>>> import numpy as np
>>> np.set_printoptions(suppress=True, linewidth=160)
>>> K = np.loadtxt("block2.csv", delimiter=",")
>>> print(K)
[[ 1.  5.  0.  0.  0.  0.  0.  0.  0.]
 [ 5.  3.  5.  0.  0.  0.  0.  0.  0.]
 [ 0.  5.  1.  5.  0.  0.  0.  0.  0.]
 [ 0.  0.  5.  2.  5.  0.  0.  0.  0.]
 [ 0.  0.  0.  5. -1.  5.  0.  0.  0.]
 [ 0.  0.  0.  0.  5.  2.  5.  0.  0.]
 [ 0.  0.  0.  0.  0.  5.  0.  5.  0.]
 [ 0.  0.  0.  0.  0.  0.  5.  0.  5.]
 [ 0.  0.  0.  0.  0.  0.  0.  5. -2.]]
>>> O, vecs = np.linalg.qr(K[:, :2])[0], np.linalg.qr(K[:, 2:])[0]
>>> sig = np.linalg.svd(O.T @ vecs, compute_uv=False)
>>> print(np.round(np.linalg.norm(O @ O.T - vecs @ vecs.T, 2), 2))
1.0
>>> print((sig > 0.9).sum())
1
>>> Uu, sig, VT = np.linalg.svd(K)
>>> print(np.argmax(sig[:-1] / (sig[1:] + 1e-6)) + 1)
8
>>> A2 = Uu[:, :8] @ np.diag(sig[:8]) @ VT[:8]
>>> print(np.linalg.matrix_rank(K, rtol=0.05))
8
>>> print(round(float(np.linalg.norm(K - A2) / np.linalg.norm(K)), 2))
0.0
>>> print(np.round(np.abs(K - A2).max(), 2))
0.01
>>> print(np.round(np.linalg.norm(K - A2, 2), 2), round(float(sig[8]), 2))
0.02 0.02
>>> print(np.round(np.linalg.svd(K, compute_uv=False), 2))
[10.69  9.1   9.    7.44  6.48  5.22  3.89  2.49  0.02]
>>> print(np.linalg.matrix_rank(K))
9
>>> print(np.abs(K).max())
5.0
>>> print(K.sum(axis=1))
[ 6. 13. 11. 12.  9. 12. 10. 10.  3.]
>>> print(np.unravel_index(np.abs(K).argmax(), K.shape))
(np.int64(0), np.int64(1))
>>> print(K - K[0])
[[ 0.  0.  0.  0.  0.  0.  0.  0.  0.]
 [ 4. -2.  5.  0.  0.  0.  0.  0.  0.]
 [-1.  0.  1.  5.  0.  0.  0.  0.  0.]
 [-1. -5.  5.  2.  5.  0.  0.  0.  0.]
 [-1. -5.  0.  5. -1.  5.  0.  0.  0.]
 [-1. -5.  0.  0.  5.  2.  5.  0.  0.]
 [-1. -5.  0.  0.  0.  5.  0.  5.  0.]
 [-1. -5.  0.  0.  0.  0.  5.  0.  5.]
 [-1. -5.  0.  0.  0.  0.  0.  5. -2.]]
>>> print(np.count_nonzero(K))
23
>>> print(np.diff(K, axis=0))
[[ 4. -2.  5.  0.  0.  0.  0.  0.  0.]
 [-5.  2. -4.  5.  0.  0.  0.  0.  0.]
 [ 0. -5.  4. -3.  5.  0.  0.  0.  0.]
 [ 0.  0. -5.  3. -6.  5.  0.  0.  0.]
 [ 0.  0.  0. -5.  6. -3.  5.  0.  0.]
 [ 0.  0.  0.  0. -5.  3. -5.  5.  0.]
 [ 0.  0.  0.  0.  0. -5.  5. -5.  5.]
 [ 0.  0.  0.  0.  0.  0. -5.  5. -7.]]
>>> print(K.shape)
(9, 9)
>>> print(np.round(K.mean(axis=0), 2))
[0.67 1.44 1.22 1.33 1.   1.33 1.11 1.11 0.33]
